In [1]: import numpy as np

In [2]: np.set_printoptions(precision=3, suppress=True, linewidth=120, sign=" ")

In [3]: rnd = lambda a: np.round(a, 3) + 0

In [4]: arr = np.array([[0, 0, 0, 0, 3, 1, 2, 3],
   ...:     [0, 0, 3, 2, 3, 1, 0, 1],
   ...:     [0, 2, 2, 1, 0, 1, 0, 3],
   ...:     [3, 1, 2, 3, 2, 0, 0, 0],
   ...:     [1, 1, 0, 3, 3, 3, 2, 3],
   ...:     [2, 1, 3, 3, 2, 3, 0, 2]])

In [5]: arr
Out[5]: 
array([[ 0,  0,  0,  0,  3,  1,  2,  3],
       [ 0,  0,  3,  2,  3,  1,  0,  1],
       [ 0,  2,  2,  1,  0,  1,  0,  3],
       [ 3,  1,  2,  3,  2,  0,  0,  0],
       [ 1,  1,  0,  3,  3,  3,  2,  3],
       [ 2,  1,  3,  3,  2,  3,  0,  2]])

In [6]: rnd(np.linalg.norm(arr, "nuc"))
Out[6]: np.float64(25.336)

In [7]: rnd(np.linalg.norm(arr, 2))
Out[7]: np.float64(11.253)

In [8]: rnd(np.linalg.norm(arr[0], 1)), rnd(np.linalg.norm(arr[0], np.inf))
Out[8]: (np.float64(9.0), np.float64(3.0))

In [9]: rnd(np.linalg.norm(arr, axis=1))
Out[9]: array([ 4.796,  4.899,  4.359,  5.196,  6.481,  6.325])

In [10]: vec = np.array([-3, -9, 4, -9, -8, -1, -6, -4])

In [11]: arr @ np.ones(8)
Out[11]: array([  9.,  10.,   9.,  11.,  16.,  16.])

In [12]: np.einsum("ij,j->i", arr, vec)
Out[12]: array([-49, -35, -32, -53, -90, -57])

In [13]: (arr * vec).sum(axis=1)
Out[13]: array([-49, -35, -32, -53, -90, -57])

In [14]: arr * vec
Out[14]: 
array([[  0,   0,   0,   0, -24,  -1, -12, -12],
       [  0,   0,  12, -18, -24,  -1,   0,  -4],
       [  0, -18,   8,  -9,   0,  -1,   0, -12],
       [ -9,  -9,   8, -27, -16,   0,   0,   0],
       [ -3,  -9,   0, -27, -24,  -3, -12, -12],
       [ -6,  -9,  12, -27, -16,  -3,   0,  -8]])

In [15]: np.sign((arr @ vec).round(6))
Out[15]: array([-1, -1, -1, -1, -1, -1])

In [16]: rng = np.random.default_rng(367)

In [17]: other = arr + rng.integers(-2, 3, (6, 1)) @ rng.integers(-2, 3, (1, 8))

In [18]: other
Out[18]: 
array([[ 1,  0, -2,  2,  4,  2,  4,  5],
       [-1,  0,  5,  0,  2,  0, -2, -1],
       [-1,  2,  4, -1, -1,  0, -2,  1],
       [ 5,  1, -2,  7,  4,  2,  4,  4],
       [ 0,  1,  2,  1,  2,  2,  0,  1],
       [ 3,  1,  1,  5,  3,  4,  2,  4]])

In [19]: other - arr
Out[19]: 
array([[ 1,  0, -2,  2,  1,  1,  2,  2],
       [-1,  0,  2, -2, -1, -1, -2, -2],
       [-1,  0,  2, -2, -1, -1, -2, -2],
       [ 2,  0, -4,  4,  2,  2,  4,  4],
       [-1,  0,  2, -2, -1, -1, -2, -2],
       [ 1,  0, -2,  2,  1,  1,  2,  2]])

In [20]: np.linalg.matrix_rank(other - arr, tol=1e-8)
Out[20]: np.int64(1)

In [21]: rnd(np.linalg.svd(other - arr, compute_uv=False))
Out[21]: array([ 13.077,   0.   ,   0.   ,   0.   ,   0.   ,   0.   ])

In [22]: W0 = np.loadtxt("test13.csv", delimiter=",")

In [23]: W0
Out[23]: 
array([[ 1.,  2., -2., -2.],
       [-2.,  1.,  2., -2.],
       [-2., -2.,  1.,  2.],
       [ 2., -2., -2.,  1.]])

In [24]: Q, V = np.linalg.qr(W0[:, :2])[0], np.linalg.qr(W0[:, 2:])[0]

In [25]: sv = np.linalg.svd(Q.T @ V, compute_uv=False)

In [26]: rnd(sv)
Out[26]: array([ 0.923,  0.923])

In [27]: u, r1 = W0[3], W0[0]

In [28]: u @ r1
Out[28]: np.float64(0.0)

In [29]: p = (u @ r1) / (u @ u) * u

In [30]: np.linalg.matrix_rank(np.outer(u, r1))
Out[30]: np.int64(1)

In [31]: (r1 - p) @ u
Out[31]: np.float64(0.0)

In [32]: np.outer(u, r1)
Out[32]: 
array([[ 2.,  4., -4., -4.],
       [-2., -4.,  4.,  4.],
       [-2., -4.,  4.,  4.],
       [ 1.,  2., -2., -2.]])

In [33]: rnd(np.linalg.det(2 * W0)), rnd(np.linalg.det(W0))
Out[33]: (np.float64(400.0), np.float64(25.0))

In [34]: np.einsum("ij,ji->", W0, W0)
Out[34]: np.float64(-12.0)

In [35]: other = np.array([[-5, 0], [-2, 0]])

In [36]: C = np.kron(other, W0)

In [37]: C
Out[37]: 
array([[ -5., -10.,  10.,  10.,   0.,   0.,  -0.,  -0.],
       [ 10.,  -5., -10.,  10.,  -0.,   0.,   0.,  -0.],
       [ 10.,  10.,  -5., -10.,  -0.,  -0.,   0.,   0.],
       [-10.,  10.,  10.,  -5.,   0.,  -0.,  -0.,   0.],
       [ -2.,  -4.,   4.,   4.,   0.,   0.,  -0.,  -0.],
       [  4.,  -2.,  -4.,   4.,  -0.,   0.,   0.,  -0.],
       [  4.,   4.,  -2.,  -4.,  -0.,  -0.,   0.,   0.],
       [ -4.,   4.,   4.,  -2.,   0.,  -0.,  -0.,   0.]])

In [38]: m1 = np.diag(np.array([3, -3, 0, -3, 1])) + 4 * np.eye(5, k=1) + 4 * np.eye(5, k=-1)

In [39]: m1
Out[39]: 
array([[ 3.,  4.,  0.,  0.,  0.],
       [ 4., -3.,  4.,  0.,  0.],
       [ 0.,  4.,  0.,  4.,  0.],
       [ 0.,  0.,  4., -3.,  4.],
       [ 0.,  0.,  0.,  4.,  1.]])

In [40]: # symmetric, so the eigenvalues are real

In [41]: W1 = np.array([[-2, -2, -5], [-1, 4, -3], [-3, 5, -4], [2, 4, 5], [-5, -4, 5]])

In [42]: coef = np.array([-2, 1, 2])

In [43]: act = np.maximum(m1 @ W1 + coef, 0)

In [44]: np.linalg.matrix_rank(act)
Out[44]: np.int64(3)

In [45]: act
Out[45]: 
array([[  0.,  11.,   0.],
       [  0.,   1.,   0.],
       [  2.,  33.,  10.],
       [  0.,   0.,   0.],
       [  1.,  13.,  27.]])

In [46]: C = np.array([[-3, -1, 3], [3, -3, 0], [2, 2, -2]])

In [47]: act @ C
Out[47]: 
array([[ 33., -33.,   0.],
       [  3.,  -3.,   0.],
       [113., -81., -14.],
       [  0.,   0.,   0.],
       [ 90.,  14., -51.]])

In [48]: W1 @ C
Out[48]: 
array([[-10,  -2,   4],
       [  9, -17,   3],
       [ 16, -20,  -1],
       [ 16,  -4,  -4],
       [ 13,  27, -25]])

In [49]: hat = act @ np.linalg.solve(act.T @ act, act.T)

In [50]: rnd(np.linalg.eigvalsh(hat))
Out[50]: array([ 0.,  0.,  1.,  1.,  1.])

In [51]: rnd(hat)
Out[51]: 
array([[ 0.992,  0.09 ,  0.   ,  0.   ,  0.   ],
       [ 0.09 ,  0.008,  0.   ,  0.   ,  0.   ],
       [ 0.   ,  0.   ,  1.   ,  0.   ,  0.   ],
       [ 0.   ,  0.   ,  0.   ,  0.   ,  0.   ],
       [ 0.   ,  0.   ,  0.   ,  0.   ,  1.   ]])

In [52]: np.allclose(hat @ hat, hat)
Out[52]: True

In [53]: rnd((np.eye(5) - hat) @ act)
Out[53]: 
array([[ 0.,  0.,  0.],
       [ 0.,  0.,  0.],
       [ 0.,  0.,  0.],
       [ 0.,  0.,  0.],
       [ 0.,  0.,  0.]])

In [54]: rnd(np.diag(hat))
Out[54]: array([ 0.992,  0.008,  1.   ,  0.   ,  1.   ])

In [55]: rnd(np.trace(hat))
Out[55]: np.float64(3.0)

In [56]: A = np.load("dump.npy")

In [57]: A
Out[57]: 
array([[17,  2, -3, -1, -2, -3],
       [-3,  8,  0,  2,  2, -1],
       [-3,  2, -7,  2,  1,  0],
       [-2,  2, -1, 14,  0,  3],
       [-2, -2, -2,  0, 12, -2],
       [ 3,  3,  2,  2, -1,  3]])

In [58]: u, r1 = A[2], A[4]

In [59]: u @ u
Out[59]: np.int64(67)

In [60]: p = (u @ r1) / (u @ u) * u

In [61]: rnd(np.linalg.norm(u + r1) ** 2 + np.linalg.norm(u - r1) ** 2)
Out[61]: np.float64(454.0)

In [62]: np.linalg.matrix_rank(np.outer(u, r1))
Out[62]: np.int64(1)

In [63]: rnd(p)
Out[63]: array([-1.254,  0.836, -2.925,  0.836,  0.418,  0.   ])

In [64]: u = np.array([5, 8, 0, 6, 3, 7])

In [65]: other = A + np.outer(u, np.eye(6)[5])

In [66]: np.linalg.matrix_rank(other - A)
Out[66]: np.int64(1)

In [67]: other
Out[67]: 
array([[17.,  2., -3., -1., -2.,  2.],
       [-3.,  8.,  0.,  2.,  2.,  7.],
       [-3.,  2., -7.,  2.,  1.,  0.],
       [-2.,  2., -1., 14.,  0.,  9.],
       [-2., -2., -2.,  0., 12.,  1.],
       [ 3.,  3.,  2.,  2., -1., 10.]])

In [68]: lab = rng.permutation(4)

In [69]: lab
Out[69]: array([ 1,  0,  2,  3])

In [70]: other = W0[lab][:, lab]

In [71]: rnd(np.linalg.det(other)), rnd(np.linalg.det(W0[lab]))
Out[71]: (np.float64(25.0), np.float64(-25.0))

In [72]: rnd(np.sort(np.abs(np.linalg.eigvals(other))))
Out[72]: array([ 1.,  1.,  5.,  5.])

In [73]: np.diag(other)
Out[73]: array([ 1.,  1.,  1.,  1.])

In [74]: np.trace(other)
Out[74]: np.float64(4.0)

In [75]: feats = np.load("run13.npy")

In [76]: rnd(feats)
Out[76]: 
array([[ -5.98 ,   8.164,   2.521,   4.874,   4.34 , -15.138,  -4.415],
       [  4.757,  14.684,  -4.048,   3.648,   6.546,  -9.351,  -1.326],
       [ -8.183, -14.831,   5.958,  -2.57 ,  -6.337,   5.552,  -0.101],
       [-11.86 ,  -0.391,   6.6  ,   3.774,   0.779, -13.271,  -4.968],
       [ 11.375,  -0.636,  -6.233,  -3.979,  -1.224,  13.75 ,   4.996],
       [ -7.882, -14.87 ,   5.795,  -2.683,  -6.38 ,   5.938,   0.036],
       [-12.174, -12.527,   7.944,  -0.434,  -4.925,  -1.374,  -2.329],
       [  3.172, -10.694,  -0.724,  -4.846,  -5.306,  14.457,   3.795],
       [  1.083,  13.394,  -1.891,   4.402,   6.235, -12.282,  -2.598],
       [ -5.438, -14.806,   4.437,  -3.467,  -6.548,   8.69 ,   1.063],
       [-13.484,  -5.972,   8.036,   2.327,  -1.724,  -9.504,  -4.385],
       [ 13.581,   7.179,  -8.206,  -1.93 ,   2.286,   8.397,   4.151],
       [ -9.909, -14.336,   6.865,  -1.824,  -5.963,   3.063,  -0.951],
       [ 10.656,  -1.982,  -5.705,  -4.22 ,  -1.801,  14.281,   4.997],
       [ -9.659,   3.604,   4.997,   4.468,   2.486, -14.771,  -4.942],
       [-11.24 , -13.513,   7.522,  -1.093,  -5.466,   0.699,  -1.706],
       [ -9.618, -14.456,   6.716,  -1.963,  -6.043,   3.52 ,  -0.799],
       [  8.356,  -5.428,  -4.1  ,  -4.686,  -3.241,  15.112,   4.803],
       [-10.384, -14.098,   7.105,  -1.583,  -5.812,   2.276,  -1.207],
       [-10.984, -13.713,   7.4  ,  -1.249,  -5.582,   1.196,  -1.551],
       [-12.797,  -2.863,   7.356,   3.205,  -0.312, -11.853,  -4.802],
       [ -1.688,  11.781,  -0.202,   4.743,   5.699, -13.846,  -3.411],
       [-12.4  , -12.202,   8.038,  -0.244,  -4.753,  -1.962,  -2.5  ]])

In [77]: # null space of dimension 5

In [78]: T = np.stack([arr, 2 * arr, arr[::-1]])

In [79]: T.shape
Out[79]: (3, 6, 8)

In [80]: np.linalg.matrix_rank(T)
Out[80]: array([ 6,  6,  6])
